>>> import numpy as np
>>> np.set_printoptions(precision=2, suppress=True, linewidth=120)
>>> rd = lambda a: np.round(a, 2) + 0
>>> u = np.array([1, 3, 2, 4, 5, 3, 0])
>>> g = np.array([-1, 1, 0, 1, 2, 1, -1, -1, 2])
>>> data = np.outer(u, g)
>>> data
array([[-1,  1,  0,  1,  2,  1, -1, -1,  2],
       [-3,  3,  0,  3,  6,  3, -3, -3,  6],
       [-2,  2,  0,  2,  4,  2, -2, -2,  4],
       [-4,  4,  0,  4,  8,  4, -4, -4,  8],
       [-5,  5,  0,  5, 10,  5, -5, -5, 10],
       [-3,  3,  0,  3,  6,  3, -3, -3,  6],
       [ 0,  0,  0,  0,  0,  0,  0,  0,  0]])
>>> np.linalg.cond(data) > 100
np.True_
>>> rd(np.linalg.norm(data, 2) / np.linalg.norm(data))
np.float64(1.0)
>>> [round(float(x), 2) for x in np.linalg.svd(data, compute_uv=False)[:3]]
[29.93, 0.0, 0.0]
>>> np.linalg.matrix_rank(data, rtol=0.1)
np.int64(1)
>>> m1 = np.load("run9.npy")
>>> m1
array([[ 0.02,  4.  , -8.  ,  4.  ,  6.  , -5.  , -8.  ,  4.  ,  1.  ],
       [ 1.  ,  1.02, -6.  , -7.  ,  9.  ,  5.  ,  0.  , -2.  ,  2.  ],
       [-9.  ,  1.  , -4.98,  2.  ,  5.  , -4.  , -6.  ,  1.  ,  4.  ],
       [ 7.  ,  3.  , -6.  ,  8.02,  0.  ,  0.  ,  8.  , -5.  ,  9.  ],
       [-4.  ,  9.  ,  7.  , -5.  ,  6.02,  9.  ,  9.  , -6.  ,  2.  ],
       [ 3.  , -6.  ,  6.  , -9.  , -3.  ,  7.02,  9.  ,  8.  , -9.  ],
       [-6.  , -1.  ,  3.  ,  1.  , -6.  , -7.  ,  4.02, -9.  , -8.  ],
       [ 4.  ,  6.  , -1.  , -6.  ,  1.  , -3.  , -2.  , -5.98, -8.  ],
       [ 0.  ,  4.  , -8.  ,  4.  ,  6.  , -5.  , -8.  ,  4.  ,  1.02]])
>>> Uu, s, Vh = np.linalg.svd(m1)
>>> rd(s)
array([31.67, 22.16, 19.94, 18.58, 14.35,  8.28,  6.91,  1.55,  0.  ])
>>> B = Uu[:, :8] @ np.diag(s[:8]) @ Vh[:8]
>>> rd(np.abs(m1 - B).max())
np.float64(0.0)
>>> J = np.loadtxt("layer7.csv", delimiter=",")
>>> rd(J)
array([[0.11, 0.08, 0.15, 0.11, 0.02, 0.05, 0.18, 0.11, 0.11],
       [0.08, 0.06, 0.1 , 0.08, 0.01, 0.03, 0.13, 0.08, 0.08],
       [0.15, 0.1 , 0.19, 0.15, 0.02, 0.06, 0.23, 0.15, 0.15],
       [0.11, 0.08, 0.15, 0.11, 0.02, 0.05, 0.18, 0.11, 0.11],
       [0.02, 0.01, 0.02, 0.02, 0.  , 0.01, 0.03, 0.02, 0.02],
       [0.05, 0.03, 0.06, 0.05, 0.01, 0.02, 0.08, 0.05, 0.05],
       [0.18, 0.13, 0.23, 0.18, 0.03, 0.08, 0.28, 0.18, 0.18],
       [0.11, 0.08, 0.15, 0.11, 0.02, 0.05, 0.18, 0.11, 0.11],
       [0.11, 0.08, 0.15, 0.11, 0.02, 0.05, 0.18, 0.11, 0.11]])
>>> # row 3 repeats row 0
>>> Uu, s = np.linalg.svd(J)
Traceback (most recent call last):
  File "<python-input-20>", line 1, in <module>
    Uu, s = np.linalg.svd(J)
    ^^^^^
ValueError: too many values to unpack (expected 2)
>>> Uu, s, Vh = np.linalg.svd(J, full_matrices=False)
>>> np.cumsum(s ** 2) / np.sum(s ** 2)
array([1., 1., 1., 1., 1., 1., 1., 1., 1.])
>>> rd(s)
array([1., 0., 0., 0., 0., 0., 0., 0., 0.])
>>> rd(np.abs(Vh[0]))
array([0.34, 0.24, 0.43, 0.34, 0.05, 0.14, 0.53, 0.34, 0.34])
>>> rd(np.sqrt((s ** 2).sum())), rd(np.linalg.norm(J))
(np.float64(1.0), np.float64(1.0))
>>> np.abs(Uu[:, 0]).round(6).argmax()
np.int64(6)
>>> np.allclose(Uu * s @ Vh, J)
True
>>> Uu.shape, s.shape, Vh.shape
((9, 9), (9,), (9, 9))
>>> u = np.array([1, -2, -3]) + 0.5
>>> F = np.outer(u, u) / (u @ u)
>>> rd(F)
array([[ 0.21, -0.21, -0.35],
       [-0.21,  0.21,  0.35],
       [-0.35,  0.35,  0.58]])
>>> # rank 1
>>> np.linalg.lstsq(F[:-1].T, F[-1])[2]
np.int32(1)
>>> mat = np.loadtxt("w.csv", delimiter=",")
>>> mat
array([[ 0.,  0.,  0., -3., -1.,  2.,  1.,  2.,  2.],
       [ 0.,  0.,  0., -3.,  0.,  1.,  3., -1.,  0.],
       [ 0.,  0.,  0., -3.,  0.,  0., -1., -3.,  0.],
       [-3., -3., -3.,  0.,  0.,  0.,  0.,  0.,  0.],
       [-1.,  0.,  0.,  0.,  0.,  0.,  0.,  0.,  0.],
       [ 2.,  1.,  0.,  0.,  0.,  0.,  0.,  0.,  0.],
       [ 1.,  3., -1.,  0.,  0.,  0.,  0.,  0.,  0.],
       [ 2., -1., -3.,  0.,  0.,  0.,  0.,  0.,  0.],
       [ 2.,  0.,  0.,  0.,  0.,  0.,  0.,  0.,  0.]])
>>> # rows and columns are dependent
>>> rd(np.trace(np.linalg.pinv(mat) @ mat))
np.float64(6.0)
>>> np.abs(np.diag(np.linalg.qr(mat)[1])) > 1e-9
array([ True,  True,  True,  True,  True,  True, False, False, False])
>>> rd(mat @ np.linalg.pinv(mat) @ mat)
array([[ 0.,  0.,  0., -3., -1.,  2.,  1.,  2.,  2.],
       [ 0.,  0.,  0., -3.,  0.,  1.,  3., -1.,  0.],
       [ 0.,  0.,  0., -3.,  0.,  0., -1., -3.,  0.],
       [-3., -3., -3.,  0.,  0.,  0.,  0.,  0.,  0.],
       [-1.,  0.,  0.,  0.,  0.,  0.,  0.,  0.,  0.],
       [ 2.,  1.,  0.,  0.,  0.,  0.,  0.,  0.,  0.],
       [ 1.,  3., -1.,  0.,  0.,  0.,  0.,  0.,  0.],
       [ 2., -1., -3.,  0.,  0.,  0.,  0.,  0.,  0.],
       [ 2.,  0.,  0.,  0.,  0.,  0.,  0.,  0.,  0.]])
>>> np.linalg.lstsq(mat[:-1].T, mat[-1])[2]
np.int32(6)
>>> np.allclose(mat[:-1].T @ np.linalg.lstsq(mat[:-1].T, mat[-1])[0], mat[-1])
True
>>> try:
...     np.linalg.inv(mat)
... except np.linalg.LinAlgError as e:
...     print(repr(e))
... 
LinAlgError('Singular matrix')
>>> Uu, s, Vh = np.linalg.svd(mat, full_matrices=False)
>>> rd(np.sqrt((s ** 2).sum())), rd(np.linalg.norm(mat))
(np.float64(11.14), np.float64(11.14))
>>> rd(s / s[0])
array([1.  , 1.  , 0.71, 0.71, 0.42, 0.42, 0.  , 0.  , 0.  ])
>>> C2 = mat.T @ mat
>>> np.trace(C2), (mat ** 2).sum()
(np.float64(124.0), np.float64(124.0))
>>> rd(np.linalg.eigvalsh(C2)[::-1])
array([36.9 , 36.9 , 18.53, 18.53,  6.57,  6.57,  0.  ,  0.  ,  0.  ])
>>> E = np.load("sample12.npy")
>>> E
array([[13., -4., 16.,  0.],
       [-4., -2., -4.,  0.],
       [16., -4., 13.,  0.],
       [ 0.,  0.,  0., -3.]])
>>> B = np.linalg.inv(E)
>>> rd(B)
array([[-0.16, -0.04,  0.18,  0.  ],
       [-0.04, -0.32, -0.04,  0.  ],
       [ 0.18, -0.04, -0.16,  0.  ],
       [ 0.  ,  0.  ,  0.  , -0.33]])
>>> (np.abs(B) > 1e-9).astype(int)
array([[1, 1, 1, 0],
       [1, 1, 1, 0],
       [1, 1, 1, 0],
       [0, 0, 0, 1]])
>>> rd(np.linalg.det(E) * np.linalg.det(B))
np.float64(1.0)
>>> rd(np.linalg.det(E) * B)
array([[ 126.,   36., -144.,    0.],
       [  36.,  261.,   36.,    0.],
       [-144.,   36.,  126.,    0.],
       [   0.,    0.,    0.,  270.]])
>>> rd(E @ B)
array([[1., 0., 0., 0.],
       [0., 1., 0., 0.],
       [0., 0., 1., 0.],
       [0., 0., 0., 1.]])
>>> rd(np.linalg.inv(B))
array([[13., -4., 16.,  0.],
       [-4., -2., -4.,  0.],
       [16., -4., 13.,  0.],
       [ 0.,  0.,  0., -3.]])
